$ python3 -q
>>> import numpy as np
>>> import numpy.linalg as la
>>> np.set_printoptions(precision=3, suppress=True, linewidth=160, floatmode="fixed")
>>> rnd = lambda a: np.round(a, 3) + 0
>>> m1 = np.array([[2, 4, 3, 4, 4],
...     [4, 8, 5, 9, 9],
...     [3, 5, 2, 2, 5],
...     [4, 9, 2, 10, 7],
...     [4, 9, 5, 7, 8]])
>>> rng = np.random.default_rng(48911)
>>> labels = rng.permutation(5)
>>> labels
array([4, 2, 3, 1, 0])
>>> M2 = m1[labels][:, labels]
>>> M2
array([[ 8,  5,  7,  9,  4],
       [ 5,  2,  2,  5,  3],
       [ 7,  2, 10,  9,  4],
       [ 9,  5,  9,  8,  4],
       [ 4,  3,  4,  4,  2]])
>>> rnd(np.sort(np.abs(la.eigvals(M2))))
array([ 0.249,  1.050,  2.324,  3.818, 29.306])
>>> np.diag(M2)
array([ 8,  2, 10,  8,  2])
>>> evals, V = la.eigh(m1)
>>> rnd(la.eigvalsh(m1 @ m1))
array([  0.062,   1.102,   5.399,  14.576, 858.860])
>>> np.abs(V[:, -1]).round(6).argmax()
np.int64(1)
>>> rnd(V.T @ V)
array([[1.000, 0.000, 0.000, 0.000, 0.000],
       [0.000, 1.000, 0.000, 0.000, 0.000],
       [0.000, 0.000, 1.000, 0.000, 0.000],
       [0.000, 0.000, 0.000, 1.000, 0.000],
       [0.000, 0.000, 0.000, 0.000, 1.000]])
>>> rnd(np.abs(V[:, -1]))
array([0.264, 0.555, 0.265, 0.530, 0.520])
>>> rnd(evals)
array([-2.324, -1.050,  0.249,  3.818, 29.306])
>>> rnd(V @ np.diag(evals) @ V.T)
array([[ 2.000,  4.000,  3.000,  4.000,  4.000],
       [ 4.000,  8.000,  5.000,  9.000,  9.000],
       [ 3.000,  5.000,  2.000,  2.000,  5.000],
       [ 4.000,  9.000,  2.000, 10.000,  7.000],
       [ 4.000,  9.000,  5.000,  7.000,  8.000]])
>>> M2 = la.inv(m1)
>>> rnd(M2)
array([[ 2.882, -0.735,  0.882,  0.382, -1.500],
       [-0.735, -0.221, -0.235,  0.015,  0.750],
       [ 0.882, -0.235, -0.118, -0.118,  0.000],
       [ 0.382,  0.015, -0.118,  0.132, -0.250],
       [-1.500,  0.750,  0.000, -0.250,  0.250]])
>>> rnd(la.det(m1) * M2)
array([[ 196.000,  -50.000,   60.000,   26.000, -102.000],
       [ -50.000,  -15.000,  -16.000,    1.000,   51.000],
       [  60.000,  -16.000,   -8.000,   -8.000,    0.000],
       [  26.000,    1.000,   -8.000,    9.000,  -17.000],
       [-102.000,   51.000,    0.000,  -17.000,   17.000]])
>>> (np.abs(M2) > 1e-9).astype(int)
array([[1, 1, 1, 1, 1],
       [1, 1, 1, 1, 1],
       [1, 1, 1, 1, 0],
       [1, 1, 1, 1, 1],
       [1, 1, 0, 1, 1]])
>>> rnd(la.inv(M2))
array([[ 2.000,  4.000,  3.000,  4.000,  4.000],
       [ 4.000,  8.000,  5.000,  9.000,  9.000],
       [ 3.000,  5.000,  2.000,  2.000,  5.000],
       [ 4.000,  9.000,  2.000, 10.000,  7.000],
       [ 4.000,  9.000,  5.000,  7.000,  8.000]])
>>> rnd(la.slogdet(m1)[0])
np.float64(1.0)
>>> rnd(m1 @ M2)
array([[1.000, 0.000, 0.000, 0.000, 0.000],
       [0.000, 1.000, 0.000, 0.000, 0.000],
       [0.000, 0.000, 1.000, 0.000, 0.000],
       [0.000, 0.000, 0.000, 1.000, 0.000],
       [0.000, 0.000, 0.000, 0.000, 1.000]])
